>>> import numpy as np
>>> from numpy import linalg as LA
>>> np.set_printoptions(suppress=True, linewidth=120)
>>> A = np.array([[9, 6, -2, -9, -8],
...     [6, 2, -8, -34, -14],
...     [9, 3, -12, -51, -21],
...     [-18, -15, -6, -24, 3]])
>>> # rank 2
>>> rk = LA.matrix_rank(A)
>>> rk
np.int64(2)
>>> ns = LA.svd(A)[2][rk:].T
>>> np.allclose(A @ ns, 0)
True
>>> ns.shape
(5, 3)
>>> [int(LA.matrix_rank(A[:i])) for i in range(1, len(A) + 1)]
[1, 2, 2, 2]
>>> Uu, sigma, VT = LA.svd(A)
>>> vecs = VT[:(sigma > 1e-8).sum()]
>>> rng = np.random.default_rng(2749)
>>> x0 = A[3] + 2 * A[2] + rng.integers(2) * np.eye(5)[4]
>>> x0
array([   0.,   -9.,  -30., -126.,  -39.])
>>> LA.matrix_rank(np.vstack([A, x0]))
np.int64(2)
>>> np.round(LA.norm(x0 - vecs.T @ vecs @ x0), 2)
np.float64(0.0)
>>> np.allclose(vecs.T @ vecs @ x0, x0)
True
>>> np.round(A @ LA.pinv(A) @ A, 2)
array([[  9.,   6.,  -2.,  -9.,  -8.],
       [  6.,   2.,  -8., -34., -14.],
       [  9.,   3., -12., -51., -21.],
       [-18., -15.,  -6., -24.,   3.]])
>>> round(np.trace(LA.pinv(A) @ A), 2)
np.float64(2.0)
>>> try:
...     LA.inv(A)
... except LA.LinAlgError as e:
...     print(e)
... 
Last 2 dimensions of the array must be square
>>> LA.lstsq(A[:-1].T, A[-1])[2]
np.int32(2)
>>> np.abs(np.diag(LA.qr(A)[1])) > 1e-9
array([ True,  True, False, False])
>>> A[2] @ A[0]
np.int64(750)
>>> np.round(LA.norm(A, "nuc"), 2)
np.float64(102.65)
>>> round(LA.norm(A) ** 2 / LA.norm(A, 2) ** 2, 2)
np.float64(1.17)
>>> LA.norm(A, axis=1).argmax()
np.int64(2)
